>>> import numpy as np
>>> from numpy import linalg as LA
>>> np.set_printoptions(precision=1, suppress=True, linewidth=120, legacy="1.25")
>>> rd = lambda a: np.round(a, 1) + 0
>>> F = np.load("sample15.npy")
>>> F
array([[ 1.2, -4. ,  1.4,  2.4],
       [-1.9, -2.9,  2.8,  2.4],
       [ 1.4, -1.7,  4.2, -1.6],
       [ 3.6, -1.8,  2.9, -0.4],
       [-1. , -2.7, -2.7,  3.1],
       [-0.9,  2. ,  2.8,  3.5],
       [-2.7, -0.9, -3.8, -1.5],
       [ 1.6, -4.2,  1.2, -1.7],
       [-4.2, -0.4, -1.4,  2.3],
       [-4.8, -1.2,  0.3, -0.6],
       [ 1. , -1.3, -3.1,  3.5],
       [ 3.3,  0.2, -3.3,  1.7],
       [ 1.7,  0.8,  4.4,  1.4],
       [ 3.5,  1.9, -2.9,  0.9],
       [-3.7, -0.1, -1.4,  3.1]])
>>> other = np.c_[F[:, :1] @ np.array([[0]]), np.array([0, 2, 1, 2, 0, 1, 0, 2, 2, 0, 1, 0, 0, 1, 0])]
>>> other
array([[0., 0.],
       [0., 2.],
       [0., 1.],
       [0., 2.],
       [0., 0.],
       [0., 1.],
       [0., 0.],
       [0., 2.],
       [0., 2.],
       [0., 0.],
       [0., 1.],
       [0., 0.],
       [0., 0.],
       [0., 1.],
       [0., 0.]])
>>> rd(LA.lstsq(F, other[:, 0])[0])
array([0., 0., 0., 0.])
>>> LA.matrix_rank(other)
1
>>> rd(LA.norm(other - F @ LA.lstsq(F, other)[0], axis=0))
array([0. , 3.6])
>>> A = np.load("block18.npy")
>>> A
array([[-5., -3.,  0.,  0.,  0.,  0.],
       [-3.,  2., -3.,  0.,  0.,  0.],
       [ 0., -3.,  6., -3.,  0.,  0.],
       [ 0.,  0., -3.,  1., -3.,  0.],
       [ 0.,  0.,  0., -3.,  6., -3.],
       [ 0.,  0.,  0.,  0., -3.,  1.]])
>>> [round(float(LA.det(A[:i, :i])), 2) + 0 for i in range(1, 7)]
[-5.0, -19.0, -69.0, 102.0, 1233.0, 315.0]
>>> Xc = (F - F.mean(axis=0)) / F.std(axis=0)
>>> rd(Xc.std(axis=0))
array([1., 1., 1., 1.])
>>> beta = LA.lstsq(np.delete(Xc, 0, axis=1), Xc[:, 0])[0]
>>> rd(beta)
array([ 0.1,  0.1, -0.1])
>>> rd(1 - np.var(Xc[:, 0] - np.delete(Xc, 0, axis=1) @ beta))
0.0
>>> np.abs(beta).argmax()
2
>>> mat = np.loadtxt("dump.csv", delimiter=",")
>>> mat
array([[-1.,  0.,  0.],
       [-1., -2.,  0.],
       [ 0.,  0.,  1.]])
>>> q, r_ = LA.qr(mat)
>>> rd(q.T @ q)
array([[1., 0., 0.],
       [0., 1., 0.],
       [0., 0., 1.]])
>>> rd(np.abs(np.diag(r_)))
array([1.4, 1.4, 1. ])
>>> rd(q @ r_)
array([[-1.,  0.,  0.],
       [-1., -2.,  0.],
       [ 0.,  0.,  1.]])
>>> r0 = np.array([0, 1, -2])
>>> rng = np.random.default_rng(8735)
>>> J = np.outer(rng.normal(size=29), r0) + 0.1 * rng.normal(size=(29, 3))
>>> rd(J)
array([[ 0. ,  0.5, -0.8],
       [-0.1, -0.4,  1. ],
       [ 0. , -0.2,  0.3],
       [ 0. , -2.4,  5. ],
       [ 0. , -0.7,  1.3],
       [ 0. , -0.8,  1.6],
       [ 0.1, -0.2,  0.1],
       [ 0. , -0.3,  0.7],
       [ 0.1, -0.7,  1.1],
       [ 0. , -0.3,  0.5],
       [-0.2,  0.8, -1.7],
       [-0.1, -0.7,  1.5],
       [ 0.1,  0.4, -0.5],
       [ 0. , -1.8,  3.3],
       [ 0.1,  0.1,  0.1],
       [ 0. , -0.9,  1.6],
       [-0.1,  0.2, -0.3],
       [-0.2, -0.2,  0.6],
       [ 0.1, -0.4,  0.7],
       [ 0.1, -1.4,  2.9],
       [ 0. ,  1.8, -3.8],
       [-0.1, -0.7,  1.3],
       [ 0. ,  2. , -3.8],
       [-0.1,  0.1,  0.2],
       [-0.1, -0.4,  0.6],
       [ 0.1,  0.5, -1.1],
       [-0.2,  1.7, -3. ],
       [ 0. ,  1.8, -3.7],
       [ 0.1, -1.6,  3.1]])
>>> gram = np.cov(J, rowvar=False)
>>> gram.shape
(3, 3)
>>> rd(gram)
array([[ 0. ,  0. ,  0. ],
       [ 0. ,  1.1, -2.2],
       [ 0. , -2.2,  4.4]])
>>> rd(np.polyfit(J[:, 0], J[:, 2], 1))
array([3.3, 0.3])
>>> rd(np.corrcoef(J.T))
array([[ 1. , -0.2,  0.2],
       [-0.2,  1. , -1. ],
       [ 0.2, -1. ,  1. ]])
>>> rd(J.std(axis=0))
array([0.1, 1. , 2.1])
>>> rd(np.corrcoef(J[:, 0], J[:, 2])[0, 1])
0.2
>>> rd(LA.eigvalsh(gram)[::-1])
array([5.5, 0. , 0. ])
>>> arr = np.loadtxt("run18.csv", delimiter=",")
>>> arr
array([[-1.4,  0.2],
       [ 0.8,  0.9]])
>>> Xc = F - F.mean(axis=0)
>>> Uu, sig, Vt = LA.svd(Xc, full_matrices=False)
>>> np.abs(Uu[:, 0]).argmax()
3
>>> rd(Xc.mean(axis=0))
array([0., 0., 0., 0.])
>>> np.abs(Vt[0]).argmax()
2
>>> rd(np.abs(Vt[-1]))
array([0.1, 0.7, 0. , 0.7])
>>> rd((sig ** 2).sum() ** 2 / (sig ** 4).sum())
3.3
>>> rd(sig ** 2 / (sig ** 2).sum())
array([0.4, 0.3, 0.2, 0.1])
>>> np.searchsorted(np.cumsum(sig ** 2) / (sig ** 2).sum(), 0.9) + 1
4
>>> rd(sig)
array([11.8, 10. ,  7.6,  6.1])
>>> LA.matrix_rank(Xc)
4
>>> other = arr + rng.integers(-2, 3, (2, 1)) @ rng.integers(-2, 3, (1, 2))
>>> rd(other)
array([[-1.4,  0.2],
       [-1.2, -0.1]])
>>> np.abs(other - arr).sum(axis=1)
array([0., 3.])
>>> other - arr
array([[ 0.,  0.],
       [-2., -1.]])
>>> vec = np.array([3, 3])
>>> y = other @ vec
>>> beta, lr = np.zeros(2), 1 / LA.norm(other, 2) ** 2
>>> for i in range(250):
...     beta -= lr * other.T @ (other @ beta - y)
...     if i % 50 == 0: print(i, round(LA.norm(other @ beta - y), 1))
... 
0 0.6
50 0.3
100 0.2
150 0.1
200 0.1
>>> rd(LA.cond(other))
9.0
>>> hat = np.triu(np.array([[-5, -3], [5, 3]]), 1) + np.eye(2)
>>> other = hat @ arr @ LA.inv(hat)
>>> rd(np.poly(other))
array([ 1. ,  0.5, -1.4])
>>> rd(hat @ arr - arr @ hat)
array([[-2.4, -6.9],
       [ 0. ,  2.4]])
>>> rd(other)
array([[ -3.8, -13.9],
       [  0.8,   3.3]])
>>> E = np.load("m.npy")
>>> rd(E)
array([[-0.2,  0.1,  0.3],
       [-0.1, -0.3, -0.7],
       [ 0.4,  0.2, -0.6],
       [-0.6, -0.4, -0.2],
       [ 0.2, -0.9,  0.2],
       [-0.6,  0.2, -0.1]])
>>> rd(LA.pinv(E))
array([[-0.2, -0.1,  0.4, -0.6,  0.2, -0.6],
       [ 0.1, -0.3,  0.2, -0.4, -0.9,  0.2],
       [ 0.3, -0.7, -0.6, -0.2,  0.2, -0.1]])
>>> rd(LA.norm(E, axis=0))
array([1., 1., 1.])
>>> feats = np.load("data.npy")
>>> feats
array([[ 6,  0,  0,  5],
       [12,  0,  2,  8],
       [10,  0,  1,  7],
       [10,  0,  1,  7],
       [ 6,  0,  0,  5],
       [ 8,  0,  0,  6],
       [12,  0,  2,  8],
       [10,  0,  1,  7],
       [12,  0,  2,  8],
       [ 8,  0,  0,  6],
       [10,  0,  1,  7],
       [10,  0,  1,  7],
       [ 8,  0,  0,  6],
       [ 6,  0,  0,  5],
       [10,  0,  1,  7],
       [ 8,  0,  0,  6],
       [10,  0,  1,  7]])
>>> LA.lstsq(feats[:-1].T, feats[-1])[2]
3
>>> rd(feats @ LA.pinv(feats) @ feats)
array([[ 6.,  0.,  0.,  5.],
       [12.,  0.,  2.,  8.],
       [10.,  0.,  1.,  7.],
       [10.,  0.,  1.,  7.],
       [ 6.,  0.,  0.,  5.],
       [ 8.,  0.,  0.,  6.],
       [12.,  0.,  2.,  8.],
       [10.,  0.,  1.,  7.],
       [12.,  0.,  2.,  8.],
       [ 8.,  0.,  0.,  6.],
       [10.,  0.,  1.,  7.],
       [10.,  0.,  1.,  7.],
       [ 8.,  0.,  0.,  6.],
       [ 6.,  0.,  0.,  5.],
       [10.,  0.,  1.,  7.],
       [ 8.,  0.,  0.,  6.],
       [10.,  0.,  1.,  7.]])
>>> np.allclose(feats[:-1].T @ LA.lstsq(feats[:-1].T, feats[-1])[0], feats[-1])
True
>>> np.abs(np.diag(LA.qr(feats)[1])) > 1e-9
array([ True, False,  True,  True])
>>> np.unique(feats.round(6), axis=0).shape
(4, 4)
>>> r0, r1 = feats[11], feats[13]
>>> r0 @ r1
95
>>> p = (r0 @ r1) / (r0 @ r0) * r0
>>> rd(LA.norm(r0 + r1) ** 2 + LA.norm(r0 - r1) ** 2)
422.0
>>> LA.matrix_rank(np.outer(r0, r1))
1
>>> feats.reshape(-1, 2)
array([[ 6,  0],
       [ 0,  5],
       [12,  0],
       [ 2,  8],
       [10,  0],
       [ 1,  7],
       [10,  0],
       [ 1,  7],
       [ 6,  0],
       [ 0,  5],
       [ 8,  0],
       [ 0,  6],
       [12,  0],
       [ 2,  8],
       [10,  0],
       [ 1,  7],
       [12,  0],
       [ 2,  8],
       [ 8,  0],
       [ 0,  6],
       [10,  0],
       [ 1,  7],
       [10,  0],
       [ 1,  7],
       [ 8,  0],
       [ 0,  6],
       [ 6,  0],
       [ 0,  5],
       [10,  0],
       [ 1,  7],
       [ 8,  0],
       [ 0,  6],
       [10,  0],
       [ 1,  7]])
>>> feats.reshape(2, -1)
array([[ 6,  0,  0,  5, 12,  0,  2,  8, 10,  0,  1,  7, 10,  0,  1,  7,  6,  0,  0,  5,  8,  0,  0,  6, 12,  0,  2,
         8, 10,  0,  1,  7, 12,  0],
       [ 2,  8,  8,  0,  0,  6, 10,  0,  1,  7, 10,  0,  1,  7,  8,  0,  0,  6,  6,  0,  0,  5, 10,  0,  1,  7,  8,
         0,  0,  6, 10,  0,  1,  7]])
>>> t3 = feats.reshape(17, 2, -1)
>>> np.einsum("ihd,jhd->hij", t3, t3).shape
(2, 17, 17)
>>> t3.shape
(17, 2, 2)
>>> other = np.array([[3, 0], [6, -9], [0, -1], [6, -6]])
>>> np.vstack([feats, other.T]).shape
(19, 4)
>>> np.einsum("ik,kj->ji", feats, other)
array([[ 48,  84,  72,  72,  48,  60,  84,  72,  84,  60,  72,  72,  60,  48,  72,  60,  72],
       [-30, -50, -43, -43, -30, -36, -50, -43, -50, -36, -43, -43, -36, -30, -43, -36, -43]])
>>> feats @ other
array([[ 48, -30],
       [ 84, -50],
       [ 72, -43],
       [ 72, -43],
       [ 48, -30],
       [ 60, -36],
       [ 84, -50],
       [ 72, -43],
       [ 84, -50],
       [ 60, -36],
       [ 72, -43],
       [ 72, -43],
       [ 60, -36],
       [ 48, -30],
       [ 72, -43],
       [ 60, -36],
       [ 72, -43]])
>>> np.einsum("ij,ij->i", feats, feats)
array([ 61, 212, 150, 150,  61, 100, 212, 150, 212, 100, 150, 150, 100,  61, 150, 100, 150])
>>> LA.matrix_rank(np.vstack([feats, other.T]))
4
>>> other.T @ feats.T
array([[ 48,  84,  72,  72,  48,  60,  84,  72,  84,  60,  72,  72,  60,  48,  72,  60,  72],
       [-30, -50, -43, -43, -30, -36, -50, -43, -50, -36, -43, -43, -36, -30, -43, -36, -43]])
>>> m1 = np.load("arr.npy")
>>> rd(m1)
array([[ 1.5, -1.8, -2.5],
       [ 0.8, -1.4, -3.2],
       [ 4. , -3. ,  0. ],
       [ 3.6, -2.8, -0.4],
       [ 0.7, -1.3, -3.3],
       [ 2.7, -2.4, -1.3],
       [ 2. , -2. , -2. ],
       [-2.1,  0. , -6.1],
       [ 3.7, -2.8, -0.3],
       [ 3.5, -2.7, -0.5],
       [ 1.1, -1.5, -2.9],
       [ 3.3, -2.6, -0.7],
       [ 4.2, -3.1,  0.2],
       [ 2. , -2. , -2. ],
       [ 2.7, -2.3, -1.3],
       [ 4.1, -3. ,  0.1],
       [ 4. , -3. ,  0. ],
       [ 2.5, -2.2, -1.5],
       [ 0.2, -1.1, -3.8],
       [ 4.6, -3.3,  0.6],
       [ 2.8, -2.4, -1.2],
       [ 0.8, -1.4, -3.2],
       [ 0.1, -1.1, -3.9],
       [ 0. , -1. , -4. ],
       [ 0.8, -1.4, -3.2],
       [ 1.2, -1.6, -2.8],
       [ 2.5, -2.2, -1.5],
       [ 1.6, -1.8, -2.4],
       [ 0.9, -1.5, -3.1],
       [ 4. , -3. ,  0. ]])
>>> t3 = np.stack([arr, -3 * arr, arr[::-1]])
>>> LA.matrix_rank(t3)
array([2, 2, 2])
>>> rd(LA.norm(t3, axis=(1, 2)))
array([1.9, 5.6, 1.9])
>>> rd(LA.det(t3))
array([ -1.4, -12.8,   1.4])
>>> rd(np.einsum("bij,cij->bc", t3, t3))
array([[  3.4, -10.4,  -1.9],
       [-10.4,  31. ,   5.6],
       [ -1.9,   5.6,   3.4]])
>>> W2 = m1[[7, 21]].astype(float)
>>> for _ in range(5):
...     z = LA.norm(m1[:, None] - W2, axis=-1).argmin(axis=1)
...     W2 = np.array([m1[z == j].mean(axis=0) for j in range(2)])
... 
>>> z
array([0, 0, 1, 1, 0, 1, 1, 0, 1, 1, 0, 1, 1, 1, 1, 1, 1, 1, 0, 1, 1, 0, 0, 0, 0, 0, 1, 1, 0, 1])
>>> rd(W2[1] - W2[0])
array([ 2.7, -1.4,  2.7])
>>> np.bincount(z)
array([12, 18])
>>> vec = np.array([2, 1, 1])
>>> y = J @ vec
>>> rd(LA.lstsq(J, y)[0])
array([2., 1., 1.])
>>> y = y + 0.1 * rng.normal(size=29)
>>> rd(y)
array([-0.2,  0.3,  0. ,  2.5,  0.4,  0.5,  0.2,  0.4,  0.5,  0.1, -1.4,  0.7,  0. ,  1.6,  0.3,  0.7, -0.3,  0.1,
        0.5,  1.6, -2. ,  0.7, -1.7,  0. ,  0.1, -0.5, -1.8, -1.7,  1.8])
>>> beta, *_ = LA.lstsq(J, y)
>>> beta.round()
array([2., 1., 1.])
>>> rd(LA.norm(y - J @ beta))
0.5
>>> rd(J.T @ (y - J @ beta))
array([0., 0., 0.])
>>> [round(float(LA.norm(LA.solve(J.T @ J + lam * np.eye(3), J.T @ y))), 2) for lam in (0, 1, 10, 100)]
[2.23, 0.55, 0.42, 0.28]
